$ python3 -q
>>> import numpy as np
>>> np.set_printoptions(suppress=True, linewidth=160)
>>> rnd = lambda a: np.round(a, 2) + 0
>>> feats = np.loadtxt("out13.csv", delimiter=",")
>>> feats
array([[2., 1., 0., 0.],
       [0., 2., 1., 0.],
       [0., 0., 2., 1.],
       [0., 0., 0., 2.]])
>>> rng = np.random.default_rng(4)
>>> z = rng.permutation(4)
>>> z
array([3, 0, 1, 2])
>>> other = feats[z][:, z]
>>> np.trace(other)
np.float64(8.0)
>>> rnd(np.sort(np.abs(np.linalg.eigvals(other))))
array([2., 2., 2., 2.])
>>> np.allclose(other, feats)
False
>>> rnd(np.linalg.det(other)), rnd(np.linalg.det(feats[z]))
(np.float64(16.0), np.float64(-16.0))
>>> other = feats / np.sqrt((feats ** 2).mean(axis=1, keepdims=True))
>>> np.linalg.matrix_rank(feats - feats.mean(axis=1, keepdims=True))
np.int64(3)
>>> np.linalg.matrix_rank(other) == np.linalg.matrix_rank(feats)
np.True_
>>> feats - feats.mean(axis=1, keepdims=True)
array([[ 1.25,  0.25, -0.75, -0.75],
       [-0.75,  1.25,  0.25, -0.75],
       [-0.75, -0.75,  1.25,  0.25],
       [-0.5 , -0.5 , -0.5 ,  1.5 ]])
>>> rnd(other[2])
array([0.  , 0.  , 1.79, 0.89])
>>> O, Rm = np.linalg.qr(feats)
>>> np.abs(np.diag(Rm))
array([2., 2., 2., 2.])
>>> O.shape, Rm.shape
((4, 4), (4, 4))
>>> Rm
array([[2., 1., 0., 0.],
       [0., 2., 1., 0.],
       [0., 0., 2., 1.],
       [0., 0., 0., 2.]])
>>> O.T @ O
array([[1., 0., 0., 0.],
       [0., 1., 0., 0.],
       [0., 0., 1., 0.],
       [0., 0., 0., 1.]])
>>> O @ Rm
array([[2., 1., 0., 0.],
       [0., 2., 1., 0.],
       [0., 0., 2., 1.],
       [0., 0., 0., 2.]])
>>> arr = np.load("case0.npy")
>>> arr
array([[5., 0., 0.],
       [0., 5., 4.],
       [0., 4., 5.]])
>>> hat = np.triu(np.array([[0, 0, 3], [2, 1, 3], [0, 2, 1]]), 1) + np.eye(3)
>>> other = hat @ arr @ np.linalg.inv(hat)
>>> hat @ arr - arr @ hat
array([[  0.,  12.,   0.],
       [  0.,  12.,   0.],
       [  0.,   0., -12.]])
>>> rnd(np.linalg.det(other))
np.float64(45.0)
>>> np.trace(other), np.trace(arr)
(np.float64(15.0), np.float64(15.0))
>>> other
array([[  5.,  12., -36.],
       [  0.,  17., -32.],
       [  0.,   4.,  -7.]])
>>> W0 = np.diag(np.array([-2, 1, -5, 1, -5]))
>>> W0
array([[-2,  0,  0,  0,  0],
       [ 0,  1,  0,  0,  0],
       [ 0,  0, -5,  0,  0],
       [ 0,  0,  0,  1,  0],
       [ 0,  0,  0,  0, -5]])
>>> (W0 != 0).astype(int)
array([[1, 0, 0, 0, 0],
       [0, 1, 0, 0, 0],
       [0, 0, 1, 0, 0],
       [0, 0, 0, 1, 0],
       [0, 0, 0, 0, 1]])
>>> W0 @ W0
array([[ 4,  0,  0,  0,  0],
       [ 0,  1,  0,  0,  0],
       [ 0,  0, 25,  0,  0],
       [ 0,  0,  0,  1,  0],
       [ 0,  0,  0,  0, 25]])
>>> np.flatnonzero(np.linalg.matrix_power((W0 != 0) + (W0.T != 0) + np.eye(5), 5)[0])
array([0])
>>> vals, evecs = np.linalg.eigh(W0)
>>> (vals > 1e-8).sum(), (vals < -1e-8).sum()
(np.int64(2), np.int64(3))
>>> evecs.T @ W0 @ evecs
array([[-5.,  0.,  0.,  0.,  0.],
       [ 0., -5.,  0.,  0.,  0.],
       [ 0.,  0., -2.,  0.,  0.],
       [ 0.,  0.,  0.,  1.,  0.],
       [ 0.,  0.,  0.,  0.,  1.]])
>>> vals
array([-5., -5., -2.,  1.,  1.])
>>> evecs.T @ evecs
array([[1., 0., 0., 0., 0.],
       [0., 1., 0., 0., 0.],
       [0., 0., 1., 0., 0.],
       [0., 0., 0., 1., 0.],
       [0., 0., 0., 0., 1.]])
>>> rnd(np.linalg.eigvalsh(W0 @ W0))
array([ 1.,  1.,  4., 25., 25.])
>>> np.unique(vals.round(6) + 0, return_counts=True)[1]
array([2, 1, 2])
>>> np.linalg.norm(W0, axis=1).argmax()
np.int64(2)
>>> rnd(np.linalg.norm(W0, axis=1))
array([2., 1., 5., 1., 5.])
>>> W0[1] @ W0[0]
np.int64(0)
>>> rnd(np.linalg.norm(W0, axis=0))
array([2., 1., 5., 1., 5.])
>>> z = rng.permutation(5)
>>> z
array([1, 4, 2, 0, 3])
>>> other = W0[z][:, z]
>>> np.trace(other)
np.int64(-10)
>>> other
array([[ 1,  0,  0,  0,  0],
       [ 0, -5,  0,  0,  0],
       [ 0,  0, -5,  0,  0],
       [ 0,  0,  0, -2,  0],
       [ 0,  0,  0,  0,  1]])
>>> np.diag(other)
array([ 1, -5, -5, -2,  1])
>>> m1 = np.load("m.npy")
>>> m1
array([[ 9, -5,  9, -5],
       [-2, -3, -2, -3],
       [ 9, -5,  9, -5],
       [-2, -3, -2, -3]])
>>> # rows 0 and 2 are equal
>>> left, sig, vt = np.linalg.svd(m1)
>>> evecs = vt[:(sig > 1e-8).sum()]
>>> vec = m1[0] + 5 * m1[2] + rng.integers(2) * np.eye(4)[0]
>>> vec
array([ 54., -30.,  54., -30.])
>>> np.allclose(evecs.T @ evecs @ vec, vec)
True
>>> rnd(np.diag(evecs.T @ evecs))
array([0.5, 0.5, 0.5, 0.5])
>>> np.linalg.matrix_rank(np.vstack([m1, vec]))
np.int64(2)
>>> u, r1 = m1[2], m1[1]
>>> u @ u
np.int64(212)
>>> pr = (u @ r1) / (u @ u) * u
>>> rnd(np.linalg.norm(u + r1) ** 2 + np.linalg.norm(u - r1) ** 2)
np.float64(476.0)
>>> rnd(pr)
array([-0.25,  0.14, -0.25,  0.14])
>>> rnd(r1 - pr)
array([-1.75, -3.14, -1.75, -3.14])
>>> rnd(np.abs(np.linalg.eigvals(m1)).max())
np.float64(19.56)
>>> np.allclose(m1, m1.T)
False
>>> np.linalg.determinant(m1)
Traceback (most recent call last):
  File "<python-input-72>", line 1, in <module>
    np.linalg.determinant(m1)
    ^^^^^^^^^^^^^^^^^^^^^
AttributeError: module 'numpy.linalg' has no attribute 'determinant'
>>> m1 @ m1
array([[182, -60, 182, -60],
       [-24,  38, -24,  38],
       [182, -60, 182, -60],
       [-24,  38, -24,  38]])
>>> np.trace(m1)
np.int64(12)
>>> (m1 - m1.T) / 2
array([[ 0. , -1.5,  0. , -1.5],
       [ 1.5,  0. ,  1.5,  0. ],
       [ 0. , -1.5,  0. , -1.5],
       [ 1.5,  0. ,  1.5,  0. ]])
>>> rnd(np.sort(np.abs(np.linalg.eigvals(m1))))
array([ 0.  ,  0.  ,  7.56, 19.56])
>>> m1.inv()
Traceback (most recent call last):
  File "<python-input-77>", line 1, in <module>
    m1.inv()
    ^^^^^^
AttributeError: 'numpy.ndarray' object has no attribute 'inv'
>>> np.einsum("ij,ji->", m1, m1)
np.int64(440)
>>> rnd(np.linalg.det(m1.T))
np.float64(0.0)
>>> rnd(np.linalg.det(m1[::-1]))
np.float64(0.0)
>>> np.einsum("ii->", m1)
np.int64(12)
>>> rnd(np.linalg.eigvals(m1))
array([19.56, -7.56,  0.  ,  0.  ])
>>> rnd(m1 @ np.linalg.pinv(m1) @ m1)
array([[ 9., -5.,  9., -5.],
       [-2., -3., -2., -3.],
       [ 9., -5.,  9., -5.],
       [-2., -3., -2., -3.]])
>>> np.linalg.lstsq(m1[:-1].T, m1[-1])[2]
np.int32(2)
>>> np.abs(np.diag(np.linalg.qr(m1)[1])) > 1e-9
array([ True,  True, False, False])
>>> try:
...     np.linalg.inv(m1)
... except np.linalg.LinAlgError as e:
...     print("failed:", e)
... 
failed: Singular matrix
>>> A = np.loadtxt("mat.csv", delimiter=",")
>>> A
array([[11., 10.,  1., 11.],
       [ 2.,  4.,  7.,  5.],
       [11., 13., 12., 14.],
       [ 0.,  1.,  8.,  2.],
       [ 0.,  0.,  0.,  0.],
       [ 4.,  5.,  9.,  6.],
       [10.,  8.,  0.,  9.],
       [ 0.,  0.,  0.,  0.],
       [ 3.,  0.,  0.,  1.],
       [ 8.,  7.,  2.,  8.],
       [ 0.,  0.,  1.,  0.],
       [ 0.,  0.,  0.,  0.],
       [ 0.,  0.,  8.,  0.],
       [ 4.,  2.,  0.,  3.],
       [17., 19., 12., 20.],
       [ 3.,  3.,  2.,  4.],
       [ 9.,  9.,  7., 10.],
       [ 0.,  0.,  0.,  0.],
       [ 5.,  7.,  8.,  8.],
       [ 2.,  0.,  0.,  0.],
       [ 0.,  0.,  0.,  0.],
       [ 5.,  7., 10.,  8.],
       [ 5.,  1.,  0.,  2.],
       [12., 12.,  4., 13.],
       [12.,  9.,  0., 10.],
       [13., 11.,  0., 12.],
       [ 0.,  0.,  7.,  0.],
       [18., 15.,  0., 16.],
       [ 8., 10.,  8., 11.],
       [ 6.,  3.,  0.,  4.],
       [10., 11.,  9., 12.]])
>>> cen = A - A.mean(axis=0)
>>> evecs = np.linalg.svd(cen)[2][:2]
>>> other = cen - cen @ evecs.T @ evecs
>>> rnd(np.linalg.norm(other) / np.linalg.norm(cen))
np.float64(0.08)
>>> rnd(other.std(axis=0))
array([0.58, 0.38, 0.22, 0.32])
>>> K = np.array([[-6, 10, 2, -1], [10, 0, 2, -6], [2, 2, 8, 1], [-1, -6, 1, 2]])
>>> vec = np.array([1, 4, 0, 5])
>>> target = K @ vec
>>> target
array([ 29, -20,  15, -15])
>>> rnd(np.linalg.solve(K.T, K[3]))
array([0., 0., 0., 1.])
